>>> import numpy as np
>>> from numpy import linalg as LA
>>> np.set_printoptions(precision=1, suppress=True, linewidth=200, legacy="1.25")
>>> tidy = lambda a: np.round(a, 1) + 0
>>> A = np.loadtxt("layer7.csv", delimiter=",")
>>> A
array([[ 0.,  1.,  2., -1.,  2., -3.,  2.],
       [ 2.,  0.,  1.,  2., -1.,  2., -3.],
       [-3.,  2.,  0.,  1.,  2., -1.,  2.],
       [ 2., -3.,  2.,  0.,  1.,  2., -1.],
       [-1.,  2., -3.,  2.,  0.,  1.,  2.],
       [ 2., -1.,  2., -3.,  2.,  0.,  1.],
       [ 1.,  2., -1.,  2., -3.,  2.,  0.]])
>>> q, evecs = LA.qr(A[:, :5])[0], LA.qr(A[:, 5:])[0]
>>> sv = LA.svd(q.T @ evecs, compute_uv=False)
>>> print(tidy(sv))
[0.9 0.7]
>>> F = np.array([[46, 41, 29, 24, 31, 33],
...     [41, 53, 34, 33, 44, 36],
...     [29, 34, 34, 27, 28, 22],
...     [24, 33, 27, 34, 28, 25],
...     [31, 44, 28, 28, 62, 29],
...     [33, 36, 22, 25, 29, 41]])
>>> print(F)
[[46 41 29 24 31 33]
 [41 53 34 33 44 36]
 [29 34 34 27 28 22]
 [24 33 27 34 28 25]
 [31 44 28 28 62 29]
 [33 36 22 25 29 41]]
>>> A2 = F[0, 0] * F[1:] - np.outer(F[1:, 0], F[0])
>>> A2
array([[   0,  757,  375,  534,  753,  303],
       [   0,  375,  723,  546,  389,   55],
       [   0,  534,  546,  988,  544,  358],
       [   0,  753,  389,  544, 1891,  311],
       [   0,  303,   55,  358,  311,  797]])
>>> np.flatnonzero(~A2.round(6).any(axis=1))
array([], dtype=int64)
>>> def softmax(z):
...     e = np.exp(z - z.max(axis=-1, keepdims=True))
...     return e / e.sum(axis=-1, keepdims=True)
... 
>>> softmax(A2).sum(axis=1)
array([1., 1., 1., 1., 1.])
>>> print(tidy(softmax(A2[2])))
[0. 0. 0. 1. 0. 0.]
>>> tidy(softmax(A2[2] + 2))
array([0., 0., 0., 1., 0., 0.])
>>> softmax(10 * A2[2])
array([0., 0., 0., 1., 0., 0.])
>>> S = A2 @ A2.T / np.sqrt(6)
>>> softmax(S).round(6).argmax(axis=1)
array([3, 3, 3, 3, 3])
>>> softmax(S)
array([[0., 0., 0., 1., 0.],
       [0., 0., 0., 1., 0.],
       [0., 0., 0., 1., 0.],
       [0., 0., 0., 1., 0.],
       [0., 0., 0., 1., 0.]])
>>> w, evecs = LA.eigh(F)
>>> tidy(evecs @ np.diag(w) @ evecs.T)
array([[46., 41., 29., 24., 31., 33.],
       [41., 53., 34., 33., 44., 36.],
       [29., 34., 34., 27., 28., 22.],
       [24., 33., 27., 34., 28., 25.],
       [31., 44., 28., 28., 62., 29.],
       [33., 36., 22., 25., 29., 41.]])
>>> print(tidy(LA.svd(F, compute_uv=False)))
[203.1  26.6  17.7  13.1   5.3   4.2]
>>> np.unique(w.round(6) + 0, return_counts=True)[1]
array([1, 1, 1, 1, 1, 1])
>>> tidy(evecs.T @ F @ evecs)
array([[  4.2,   0. ,   0. ,   0. ,   0. ,   0. ],
       [  0. ,   5.3,   0. ,   0. ,   0. ,   0. ],
       [  0. ,   0. ,  13.1,   0. ,   0. ,   0. ],
       [  0. ,   0. ,   0. ,  17.7,   0. ,   0. ],
       [  0. ,   0. ,   0. ,   0. ,  26.6,   0. ],
       [  0. ,   0. ,   0. ,   0. ,   0. , 203.1]])
>>> tidy(LA.eigvalsh(F + 4 * np.eye(6)))
array([  8.2,   9.3,  17.1,  21.7,  30.6, 207.1])
>>> np.abs(evecs[:, -1]).round(6).argmax()
1
>>> tidy(evecs.T @ evecs)
array([[1., 0., 0., 0., 0., 0.],
       [0., 1., 0., 0., 0., 0.],
       [0., 0., 1., 0., 0., 0.],
       [0., 0., 0., 1., 0., 0.],
       [0., 0., 0., 0., 1., 0.],
       [0., 0., 0., 0., 0., 1.]])
>>> q, r_ = LA.qr(F)
>>> tidy(q.T @ q)
array([[1., 0., 0., 0., 0., 0.],
       [0., 1., 0., 0., 0., 0.],
       [0., 0., 1., 0., 0., 0.],
       [0., 0., 0., 1., 0., 0.],
       [0., 0., 0., 0., 1., 0.],
       [0., 0., 0., 0., 0., 1.]])
>>> tidy(q)
array([[-0.5,  0.7,  0.1,  0. , -0.2, -0.4],
       [-0.5, -0.3,  0.3,  0.3,  0.7, -0.2],
       [-0.3,  0. , -0.8,  0.3,  0. ,  0.3],
       [-0.3, -0.3, -0.3, -0.8,  0. , -0.3],
       [-0.4, -0.5,  0.2,  0.3, -0.7,  0. ],
       [-0.4,  0.1,  0.3, -0.4,  0.1,  0.8]])
>>> print(q.shape, r_.shape)
(6, 6) (6, 6)
